% python3 -q
>>> import numpy as np
>>> from numpy import linalg as LA
>>> np.set_printoptions(suppress=True, linewidth=100)
>>> def rd(a):
...     return np.round(a, 3) + 0
... 
>>> K = np.load("out10.npy")
>>> print(K)
[[-1.672  0.243 -0.285 -0.278]
 [-3.743  0.619 -0.624 -0.6  ]
 [13.479 -2.253  2.211  2.222]
 [ 1.372 -0.236  0.276  0.205]
 [ 8.929 -1.498  1.513  1.528]
 [ 5.519 -0.872  0.907  0.918]
 [ 0.846 -0.116  0.138  0.129]
 [ 1.563 -0.246  0.271  0.247]
 [15.462 -2.596  2.56   2.632]
 [-4.78   0.813 -0.77  -0.797]
 [ 6.32  -1.069  1.082  1.052]
 [ 9.281 -1.573  1.547  1.558]
 [15.603 -2.627  2.586  2.596]
 [-5.865  0.965 -0.951 -0.976]
 [ 7.567 -1.26   1.259  1.254]
 [-2.024  0.342 -0.288 -0.317]
 [-4.151  0.721 -0.659 -0.653]
 [13.354 -2.246  2.233  2.256]
 [-5.004  0.819 -0.846 -0.809]
 [ 0.058  0.018 -0.006  0.016]
 [11.329 -1.907  1.899  1.912]
 [ 3.453 -0.599  0.553  0.57 ]
 [-2.541  0.447 -0.436 -0.437]]
>>> C2 = np.cov(K, rowvar=False)
>>> rd(C2)
array([[49.949, -8.385,  8.268,  8.344],
       [-8.385,  1.408, -1.388, -1.401],
       [ 8.268, -1.388,  1.369,  1.381],
       [ 8.344, -1.401,  1.381,  1.394]])
>>> rd(np.corrcoef(K[:, 2], K[:, 3])[0, 1])
np.float64(1.0)
>>> rd(np.polyfit(K[:, 2], K[:, 3], 1))
array([ 1.009, -0.003])
>>> proj = K @ LA.solve(K.T @ K, K.T)
>>> rd(LA.eigvalsh(proj))
array([0., 0., 0., 0., 0., 0., 0., 0., 0., 0., 0., 0., 0., 0., 0., 0., 0., 0., 0., 1., 1., 1., 1.])
>>> print(rd(proj @ K[:, 0]))
[-1.672 -3.743 13.479  1.372  8.929  5.519  0.846  1.563 15.462 -4.78   6.32   9.281 15.603 -5.865
  7.567 -2.024 -4.151 13.354 -5.004  0.058 11.329  3.453 -2.541]
>>> rd(np.trace(proj))
np.float64(4.0)
>>> A2 = np.array([[3, 5, 5], [3, 4, 4], [0, 5, 4], [1, 2, 1]])
>>> np.vstack([K, A2.T]).shape
(26, 4)
>>> LA.matrix_rank(K @ A2)
np.int64(3)
>>> print(rd(np.einsum("ij->j", K)))
[ 84.355 -14.111  14.17   14.228]
>>> A2 @ K
Traceback (most recent call last):
  File "<python-input-18>", line 1, in <module>
    A2 @ K
    ~~~^~~
ValueError: matmul: Input operand 1 has a mismatch in its core dimension 0, with gufunc signature (n?,k),(k,m?)->(n?,m?) (size 23 is different from 3)
>>> W0 = np.load("x.npy")
>>> W0
array([[ 1, -2,  4, -8],
       [ 1, -1,  1, -1],
       [ 1,  0,  0,  0]])
>>> A2 = W0 / LA.norm(W0, axis=1, keepdims=True)
>>> C2 = A2 @ A2.T
>>> print(rd(LA.norm(A2, axis=1)))
[1. 1. 1.]
>>> E = np.load("mat.npy")
>>> E
array([[ 0.229, -0.349,  1.176, -1.502,  3.626, -2.396,  1.918],
       [ 3.816,  2.051, -4.411,  2.131, -1.521, -3.305, -0.084],
       [-2.631,  3.211,  0.885, -2.548, -0.349,  1.75 , -1.967],
       [ 0.449, -1.49 ,  3.499, -0.049,  1.841,  3.501,  1.844],
       [ 2.395, -1.777, -1.164, -0.566, -1.688, -1.493, -2.005],
       [-0.969,  1.575, -1.314,  0.861, -1.705, -1.073, -3.639],
       [-0.676, -0.382,  1.517, -2.152, -0.481, -0.022, -1.371],
       [ 0.029,  0.508,  1.166, -0.168,  0.264, -0.158,  0.219],
       [-3.374,  1.3  ,  2.022, -4.388, -0.25 ,  3.849,  1.53 ],
       [ 1.838, -0.52 , -1.277, -3.423, -5.513,  2.851,  4.307],
       [ 1.233, -0.209,  0.952, -0.084,  0.956,  4.715,  2.186],
       [-2.229,  0.066,  1.46 , -1.61 ,  0.192,  1.492, -1.253],
       [-3.458,  0.455,  1.378, -1.922, -1.783, -0.519,  2.819],
       [ 3.92 ,  0.499,  1.17 ,  2.22 ,  2.848, -2.33 ,  1.801],
       [-0.625,  2.181, -2.101, -1.316, -3.374,  0.452,  0.298],
       [-1.467, -1.936,  2.303, -1.832,  2.968, -2.405,  1.896],
       [ 2.524,  2.836, -2.44 , -1.529, -1.119, -2.851,  1.414],
       [ 0.741,  0.439, -2.998, -1.395, -0.114,  1.314, -0.513],
       [ 1.756,  0.285, -0.833,  2.345,  5.031, -1.122,  1.891],
       [-3.542, -4.329,  1.873, -1.494,  3.033, -0.126,  0.951],
       [-0.828,  0.027,  1.766, -2.033,  0.916, -0.778,  3.197],
       [-1.539, -0.888, -2.72 , -2.034, -0.58 ,  2.201, -4.352],
       [-0.686,  0.934,  0.168, -1.371,  2.008,  3.368, -0.748],
       [-0.565, -1.92 ,  0.02 ,  0.494,  6.779, -0.122,  1.803],
       [-0.871, -2.786,  2.242,  4.204,  1.676, -2.97 , -0.276],
       [ 1.67 , -2.587, -1.596,  1.547,  1.842,  0.391, -1.551],
       [-0.661, -1.178, -2.04 ,  0.444,  1.071, -0.925, -6.106],
       [ 6.3  ,  3.077, -3.844,  1.735,  0.716,  0.353, -3.253],
       [-2.023,  2.424,  2.003, -0.3  ,  0.639,  1.057, -0.228],
       [ 0.502, -2.309,  1.945, -2.725, -3.303,  1.033,  1.593],
       [ 0.446, -2.179, -1.427,  0.666, -0.41 , -4.018,  2.283],
       [-2.276, -0.496,  0.018, -5.126, -1.966,  1.19 ,  4.025]])
>>> vec = np.array([-3, -2, 4, 0, -3, 3, 3])
>>> rhs = E @ vec
>>> beta, lr = np.zeros(7), 1 / LA.norm(E, 2) ** 2
>>> for i in range(3):
...     beta -= lr * E.T @ (E @ beta - rhs)
...     if i % 1 == 0: print(i, round(LA.norm(E @ beta - rhs), 3))
... 
0 29.353
1 23.341
2 18.721
>>> rd(beta)
array([-2.795, -1.486,  3.329, -1.755, -1.887,  2.35 ,  2.732])
>>> rd(LA.cond(E))
np.float64(3.391)
>>> C = E[[3, 12]].astype(float)
>>> for _ in range(6):
...     idx = LA.norm(E[:, None] - C, axis=-1).argmin(axis=1)
...     C = np.array([E[idx == j].mean(axis=0) for j in range(2)])
... 
>>> idx
array([0, 0, 1, 1, 0, 1, 1, 1, 1, 1, 1, 1, 1, 0, 1, 0, 1, 1, 0, 0, 1, 1, 1, 0, 0, 0, 0, 0, 1, 1, 0,
       1])
>>> rd(C)
array([[ 1.033, -1.01 , -0.502,  0.799,  1.998, -1.574, -0.056],
       [-0.737,  0.509,  0.312, -1.753, -0.722,  1.23 ,  0.493]])
>>> np.bincount(idx)
array([13, 19])
>>> rd(C[1] - C[0])
array([-1.77 ,  1.518,  0.814, -2.553, -2.72 ,  2.805,  0.549])
>>> np.abs(C[1] - C[0]).argmax()
np.int64(5)
>>> vec = np.array([1, 1, 5, 7, 8, 4, 4])
>>> vec @ C
Traceback (most recent call last):
  File "<python-input-40>", line 1, in <module>
    vec @ C
    ~~~~^~~
ValueError: matmul: Input operand 1 has a mismatch in its core dimension 0, with gufunc signature (n?,k),(k,m?)->(n?,m?) (size 2 is different from 7)
>>> rd(C @ (2 * vec))
array([ 25.131, -19.654])
>>> rd(np.einsum("ij,j->i", C, vec))
array([12.566, -9.827])
>>> rd(C @ np.ones(7))
array([ 0.687, -0.669])
>>> (C @ vec).argmax()
np.int64(0)
>>> rd(C @ np.eye(7)[0])
array([ 1.033, -0.737])
>>> rd((C * vec).sum(axis=1))
array([12.566, -9.827])
>>> C2 = np.cov(E, rowvar=False)
>>> rd(np.corrcoef(E[:, 2], E[:, 1])[0, 1])
np.float64(-0.329)
>>> rd(np.polyfit(E[:, 2], E[:, 1], 1))
array([-0.301, -0.114])
>>> print(rd(np.median(E, axis=0)))
[-0.595 -0.091  0.526 -1.344  0.228 -0.072  0.624]
>>> Xc = E - E.mean(axis=0)
>>> evecs = LA.svd(Xc)[2][:6]
>>> A2 = Xc - Xc @ evecs.T @ evecs
>>> rd(LA.norm(A2) / LA.norm(Xc))
np.float64(0.16)
>>> rd(np.cov(Xc @ evecs.T, rowvar=False))
array([[10.854,  0.   ,  0.   ,  0.   ,  0.   ,  0.   ],
       [ 0.   ,  8.724,  0.   ,  0.   ,  0.   ,  0.   ],
       [ 0.   ,  0.   ,  5.664,  0.   ,  0.   ,  0.   ],
       [ 0.   ,  0.   ,  0.   ,  3.699,  0.   ,  0.   ],
       [ 0.   ,  0.   ,  0.   ,  0.   ,  2.512,  0.   ],
       [ 0.   ,  0.   ,  0.   ,  0.   ,  0.   ,  1.691]])
>>> rd(A2.std(axis=0))
array([0.47 , 0.013, 0.395, 0.571, 0.101, 0.218, 0.292])
>>> print(rd(np.diag(evecs.T @ evecs)))
[0.739 1.    0.815 0.615 0.988 0.944 0.899]
>>> rng = np.random.default_rng(6241)
>>> J = np.eye(4, dtype=int)[rng.permutation(4)] * np.array([3, 2, -8, -3])
>>> J
array([[ 0,  2,  0,  0],
       [ 0,  0,  0, -3],
       [ 0,  0, -8,  0],
       [ 3,  0,  0,  0]])
>>> J.ravel(order="F")
array([ 0,  0,  0,  3,  2,  0,  0,  0,  0,  0, -8,  0,  0, -3,  0,  0])
>>> J.reshape(-1, 2)
array([[ 0,  2],
       [ 0,  0],
       [ 0,  0],
       [ 0, -3],
       [ 0,  0],
       [-8,  0],
       [ 3,  0],
       [ 0,  0]])
>>> J.reshape(4, 5)
Traceback (most recent call last):
  File "<python-input-63>", line 1, in <module>
    J.reshape(4, 5)
    ~~~~~~~~~^^^^^^
ValueError: cannot reshape array of size 16 into shape (4,5)
>>> blk = J.reshape(4, 2, -1)
>>> blk[:, 0]
array([[0, 2],
       [0, 0],
       [0, 0],
       [3, 0]])
>>> np.swapaxes(blk, 1, 2)[3]
array([[3, 0],
       [0, 0]])
>>> print(np.einsum("ihd,ihd->ih", blk, blk))
[[ 4  0]
 [ 0  9]
 [ 0 64]
 [ 9  0]]
>>> blk.transpose(1, 0, 2)
array([[[ 0,  2],
        [ 0,  0],
        [ 0,  0],
        [ 3,  0]],

       [[ 0,  0],
        [ 0, -3],
        [-8,  0],
        [ 0,  0]]])
>>> feats = np.loadtxt("w.csv", delimiter=",")
>>> print(feats)
[[  1.  -1.   1.  -1.]
 [  1.   0.   0.   0.]
 [  1.   1.   1.   1.]
 [  1.   2.   4.   8.]
 [  1.   3.   9.  27.]
 [  1.   4.  16.  64.]
 [  1.   5.  25. 125.]]
>>> rd(LA.norm(feats, 2) / LA.norm(feats))
np.float64(0.999)
>>> [round(float(x), 3) for x in LA.svd(feats, compute_uv=False)[:3]]
[146.699, 5.801, 1.743]
>>> LA.matrix_rank(feats, rtol=0.1)
np.int64(1)
>>> arr = np.loadtxt("data.csv", delimiter=",")
>>> arr
array([[  4.837,  -9.201,   7.371,  -6.614,   2.931],
       [  1.532,  -5.16 ,  -2.353,  14.763,   0.806],
       [ -6.119,   4.215,   2.068,   8.399,  -1.146],
       [  0.784,  -0.955,  -2.102, -14.702,   8.003],
       [  4.459,  -5.692,   4.079,  -9.806, -15.621],
       [  3.591,  10.915,  -0.712,  10.479,   9.288],
       [-10.507, -11.038,  13.159,  -4.335,   9.324],
       [  2.212, -12.244,   0.005,   0.43 ,  -1.497],
       [  4.4  ,   6.373,   0.426,  11.1  ,  -6.642],
       [  2.676,  -3.625, -11.588,   7.684, -10.826],
       [  4.561,  -7.472,   1.19 , -10.641,   2.587],
       [  9.808,  -9.17 ,  -6.804,  24.637,  -2.099],
       [  4.11 ,   0.563,  15.299, -23.713,  -6.506],
       [  3.311,  14.646,  -4.13 ,  35.424,   0.55 ],
       [ -6.335,   0.781,   2.768, -15.868,  -3.946],
       [-14.638,  -8.805,   0.029,   2.737,   1.659],
       [ -5.716,   5.598,  -5.417,   4.875,  -7.601],
       [  2.233,   7.237,   1.446,  -1.353,  -0.327],
       [ -3.648,  -3.998,   0.025,   2.214,  -5.301],
       [ -1.858,   3.112,  12.644,  17.156,  -3.646],
       [  6.639,   2.342, -12.118,  13.259,  -2.996],
       [-10.261,   0.923,  -7.137,  11.657,  -0.191]])
>>> A2 = np.c_[arr[:, :2] @ np.array([[0, 3], [0, 2]]), np.array([-1, -2, -1, 1, 1, 1, -2, 2, -2, -1, 1, 0, 1, -1, 2, -2, 2, 0, 1, -1, -2, 1])]
>>> rd(A2)
array([[  0.   ,  -3.891,  -1.   ],
       [  0.   ,  -5.724,  -2.   ],
       [  0.   ,  -9.927,  -1.   ],
       [  0.   ,   0.442,   1.   ],
       [  0.   ,   1.993,   1.   ],
       [  0.   ,  32.603,   1.   ],
       [  0.   , -53.597,  -2.   ],
       [  0.   , -17.852,   2.   ],
       [  0.   ,  25.946,  -2.   ],
       [  0.   ,   0.778,  -1.   ],
       [  0.   ,  -1.261,   1.   ],
       [  0.   ,  11.084,   0.   ],
       [  0.   ,  13.456,   1.   ],
       [  0.   ,  39.225,  -1.   ],
       [  0.   , -17.443,   2.   ],
       [  0.   , -61.524,  -2.   ],
       [  0.   ,  -5.952,   2.   ],
       [  0.   ,  21.173,   0.   ],
       [  0.   , -18.94 ,   1.   ],
       [  0.   ,   0.65 ,  -1.   ],
       [  0.   ,  24.601,  -2.   ],
       [  0.   , -28.937,   1.   ]])
>>> rd(LA.norm(A2 - arr @ LA.lstsq(arr, A2)[0], axis=0))
array([0.   , 0.   , 5.591])
